>>> import numpy as np
>>> np.set_printoptions(precision=3, suppress=True, linewidth=120, sign=" ")
>>> mat = np.load("block15.npy")
>>> mat
array([[ -3.125,  -6.189,  -0.84 ,  -8.015,  -9.08 ,  -6.184],
       [ -3.791,  -7.469,  -1.24 , -10.025, -11.122,  -7.422],
       [  3.1  ,   6.431,   1.02 ,   8.606,   9.264,   6.349],
       [  1.047,   2.179,   0.392,   2.829,   3.324,   2.138],
       [  2.041,   4.27 ,   0.749,   5.973,   6.543,   4.363],
       [ -3.892,  -7.867,  -1.406, -10.267, -11.563,  -8.011],
       [ -1.513,  -2.926,  -0.584,  -3.887,  -4.513,  -3.03 ],
       [ -3.971,  -7.95 ,  -1.429, -10.353, -11.805,  -7.755],
       [  0.179,   0.429,  -0.149,   0.482,   0.535,   0.389],
       [ -1.102,  -2.11 ,  -0.376,  -2.951,  -2.997,  -2.102],
       [  0.244,   0.506,   0.142,   0.804,   0.618,   0.177],
       [ -3.835,  -7.464,  -1.151,  -9.841, -11.178,  -7.414],
       [  1.736,   3.342,   0.464,   4.349,   4.647,   3.204],
       [  0.61 ,   0.801,   0.126,   1.124,   1.335,   0.744]])
>>> Ac = (mat - mat.mean(axis=0)) / mat.std(axis=0)
>>> Ac.std(axis=0)
array([ 1.,  1.,  1.,  1.,  1.,  1.])
>>> beta = np.linalg.lstsq(np.delete(Ac, 5, axis=1), Ac[:, 5])[0]
>>> np.round(1 - np.var(Ac[:, 5] - np.delete(Ac, 5, axis=1) @ beta), 3)
np.float64(1.0)
>>> np.abs(beta).argmax()
np.int64(1)
>>> E = np.load("mat.npy")
>>> E
array([[ 0.5  ,  0.   ,  0.5  ,  0.   ],
       [ 0.231,  0.308,  0.231,  0.231],
       [ 0.25 ,  0.25 ,  0.25 ,  0.25 ],
       [ 0.273,  0.091,  0.273,  0.364]])
>>> B = np.array([[-1, 2], [0, 2], [2, 1], [2, 2]])
>>> np.linalg.matrix_rank(np.vstack([E, B.T]))
np.int64(4)
>>> np.einsum("ij->j", E)
array([ 1.253,  0.649,  1.253,  0.844])
>>> np.einsum("ij,ij->i", E, E)
array([ 0.5  ,  0.254,  0.25 ,  0.289])
>>> np.linalg.matrix_rank(E @ B)
np.int64(2)
>>> E @ B
array([[ 0.5  ,  1.5  ],
       [ 0.692,  1.769],
       [ 0.75 ,  1.75 ],
       [ 1.   ,  1.727]])
>>> rank = np.linalg.matrix_rank(E)
>>> rank
np.int64(3)
>>> null = np.linalg.svd(E)[2][rank:].T
>>> np.round(null @ null.T, 3) + 0
array([[ 0.5,  0. , -0.5,  0. ],
       [ 0. ,  0. ,  0. ,  0. ],
       [-0.5,  0. ,  0.5,  0. ],
       [ 0. ,  0. ,  0. ,  0. ]])
>>> null.shape
(4, 1)
>>> np.allclose(E @ null, 0)
True
>>> [int(np.linalg.matrix_rank(E[:i])) for i in range(1, len(E) + 1)]
[1, 2, 3, 3]
>>> np.round(E @ null, 3) + 0
array([[ 0.],
       [ 0.],
       [ 0.],
       [ 0.]])
>>> left, s, VT = np.linalg.svd(E)
>>> s.round(3) + 0
array([ 1.04 ,  0.42 ,  0.187,  0.   ])
>>> B = left[:, :3] @ np.diag(s[:3]) @ VT[:3]
>>> np.round(np.abs(E - B).max(), 3)
np.float64(0.0)
>>> np.linalg.matrix_rank(B)
np.int64(3)
>>> B.round(3) + 0
array([[ 0.5  ,  0.   ,  0.5  ,  0.   ],
       [ 0.231,  0.308,  0.231,  0.231],
       [ 0.25 ,  0.25 ,  0.25 ,  0.25 ],
       [ 0.273,  0.091,  0.273,  0.364]])
>>> round(float(np.linalg.norm(E - B, 2)), 3), round(float(s[3]), 3)
(0.0, 0.0)
>>> np.linalg.matrix_rank(E, rtol=0.05)
np.int64(3)
>>> round(float(np.linalg.norm(E - B) / np.linalg.norm(E)), 3)
0.0
>>> W0 = np.load("run11.npy")
>>> W0
array([[ 1,  1,  1,  1, -1, -1, -1, -1],
       [ 1, -1,  1, -1,  1, -1,  1, -1],
       [ 1,  1, -1, -1,  1,  1, -1, -1],
       [ 1, -1,  1, -1, -1,  1, -1,  1],
       [ 1,  1,  1,  1,  1,  1,  1,  1],
       [ 1, -1, -1,  1,  1, -1, -1,  1]])
>>> np.argsort(-np.linalg.norm(E, axis=0).round(6), kind="stable")[:3]
array([ 0,  2,  3])
>>> np.linalg.matrix_rank(E, rtol=0.1)
np.int64(3)
>>> [round(float(x), 3) for x in np.linalg.svd(E, compute_uv=False)[:3]]
[1.04, 0.42, 0.187]
>>> W0 @ W0
Traceback (most recent call last):
  File "<python-input-39>", line 1, in <module>
    W0 @ W0
    ~~~^~~~
ValueError: matmul: Input operand 1 has a mismatch in its core dimension 0, with gufunc signature (n?,k),(k,m?)->(n?,m?) (size 6 is different from 8)
>>> cov = W0.T @ W0
>>> np.diag(cov)
array([ 6,  6,  6,  6,  6,  6,  6,  6])
>>> (W0 @ W0.T).shape
(6, 6)
>>> np.allclose(cov, cov.T)
True
>>> np.linalg.svd(W0, compute_uv=False) ** 2
array([ 8.,  8.,  8.,  8.,  8.,  8.])
>>> np.linalg.matrix_rank(cov)
np.int64(6)
>>> B = W0 / np.linalg.norm(W0, axis=1, keepdims=True)
>>> cov = B @ B.T
>>> (np.abs(cov) > 0.9).astype(int)
array([[ 1,  0,  0,  0,  0,  0],
       [ 0,  1,  0,  0,  0,  0],
       [ 0,  0,  1,  0,  0,  0],
       [ 0,  0,  0,  1,  0,  0],
       [ 0,  0,  0,  0,  1,  0],
       [ 0,  0,  0,  0,  0,  1]])
>>> cov[4].round(3) + 0
array([ 0.,  0.,  0.,  0.,  1.,  0.])
>>> Z = np.sign(np.array([[0, 0, 1, 4], [-5, -4, 4, -2], [-1, 4, -3, -2], [4, 5, 5, 5]]))
>>> B = (np.tril(Z, -1) + np.eye(4)) @ (np.triu(Z, 1) + np.eye(4))
>>> w = np.array([-8, -9, -5, -2])
>>> X = np.rint(B * w @ np.linalg.inv(B)) + 0
>>> X
array([[-26.,  -3.,  -6.,   9.],
       [ 23., -10.,  13., -12.],
       [ 29.,  -5.,  11., -15.],
       [-19., -11.,   1.,   1.]])
>>> B = X[0, 0] * X[1:] - np.outer(X[1:, 0], X[0])
>>> B
array([[   0.,  329., -200.,  105.],
       [   0.,  217., -112.,  129.],
       [   0.,  229., -140.,  145.]])
>>> np.linalg.matrix_rank(B), np.linalg.matrix_rank(X)
(np.int64(3), np.int64(4))
>>> np.flatnonzero(~B.round(6).any(axis=1))
array([], dtype=int64)
>>> rng = np.random.default_rng(432)
>>> idx = rng.permutation(4)
>>> idx
array([ 3,  1,  0,  2])
>>> B = X[idx][:, idx]
>>> np.diag(B)
array([  1., -10., -26.,  11.])
>>> B
array([[  1., -11., -19.,   1.],
       [-12., -10.,  23.,  13.],
       [  9.,  -3., -26.,  -6.],
       [-15.,  -5.,  29.,  11.]])
>>> B = np.array([[5, 1, 4, -1], [5, -7, 6, 6], [-2, -7, 9, -1], [-1, 7, -9, -4]])
>>> Z = np.array([[2, -1], [2, 0]])
>>> m1 = np.block([[B, np.zeros((4, 2))], [np.zeros((2, 4)), Z]])
>>> m1
array([[ 5.,  1.,  4., -1.,  0.,  0.],
       [ 5., -7.,  6.,  6.,  0.,  0.],
       [-2., -7.,  9., -1.,  0.,  0.],
       [-1.,  7., -9., -4.,  0.,  0.],
       [ 0.,  0.,  0.,  0.,  2., -1.],
       [ 0.,  0.,  0.,  0.,  2.,  0.]])
>>> np.trace(m1)
np.float64(5.0)
>>> m1 @ m1
array([[ 23., -37.,  71.,   1.,   0.,   0.],
       [-28.,  54., -22., -77.,   0.,   0.],
       [-62., -23.,  40., -45.,   0.,   0.],
       [ 52., -15.,  -7.,  68.,   0.,   0.],
       [  0.,   0.,   0.,   0.,   2.,  -2.],
       [  0.,   0.,   0.,   0.,   4.,  -2.]])
>>> np.sort(np.linalg.eigvals(m1).real)
array([-10.325,  -1.472,   1.   ,   1.   ,   7.399,   7.399])
>>> (m1 != 0).astype(int)
array([[ 1,  1,  1,  1,  0,  0],
       [ 1,  1,  1,  1,  0,  0],
       [ 1,  1,  1,  1,  0,  0],
       [ 1,  1,  1,  1,  0,  0],
       [ 0,  0,  0,  0,  1,  1],
       [ 0,  0,  0,  0,  1,  0]])
>>> np.flatnonzero(np.linalg.matrix_power((m1 != 0) + (m1.T != 0) + np.eye(6), 6)[4])
array([ 4,  5])
>>> round(float(np.linalg.det(m1)), 3)
2170.0
>>> proj = np.triu(np.array([[1, 3, 1, 0], [3, 3, 0, 3], [1, 3, 0, 0], [0, 0, 3, 2]]), 1) + np.eye(4)
>>> B = proj @ E @ np.linalg.inv(proj)
>>> np.round(np.linalg.det(B), 3)
np.float64(0.0)
>>> np.poly(B)
array([ 1.   , -1.421,  0.469, -0.047,  0.   ])
>>> np.linalg.matrix_rank(B)
np.int64(3)
>>> B
array([[ 1.442, -3.154,  0.   , 10.404],
       [ 1.049, -2.566,  0.   ,  9.021],
       [ 0.25 , -0.5  ,  0.   ,  1.75 ],
       [ 0.273, -0.727,  0.   ,  2.545]])
>>> idx = rng.permutation(6)
>>> B = m1[:, idx] * rng.choice([-1, 1], 6)
>>> B
array([[-1.,  0., -0., -4., -5., -1.],
       [ 7.,  0., -0., -6., -5.,  6.],
       [ 7.,  0., -0., -9.,  2., -1.],
       [-7.,  0., -0.,  9.,  1., -4.],
       [-0., -1., -2., -0., -0.,  0.],
       [-0.,  0., -2., -0., -0.,  0.]])
>>> left, _, VT = np.linalg.svd(m1.T @ B)
>>> np.round(left @ VT, 3) + 0
array([[ 0.,  0.,  0.,  0., -1.,  0.],
       [-1.,  0.,  0.,  0.,  0.,  0.],
       [ 0.,  0.,  0., -1.,  0.,  0.],
       [ 0.,  0.,  0.,  0.,  0.,  1.],
       [ 0.,  0., -1.,  0.,  0.,  0.],
       [ 0.,  1.,  0.,  0.,  0.,  0.]])
>>> np.round(np.linalg.lstsq(m1, B)[0], 3) + 0
array([[ 0.,  0.,  0.,  0., -1.,  0.],
       [-1.,  0.,  0.,  0.,  0.,  0.],
       [ 0.,  0.,  0., -1.,  0.,  0.],
       [ 0.,  0.,  0.,  0.,  0.,  1.],
       [ 0.,  0., -1.,  0.,  0.,  0.],
       [ 0.,  1.,  0.,  0.,  0.,  0.]])
>>> idx
array([ 1,  5,  4,  2,  0,  3])
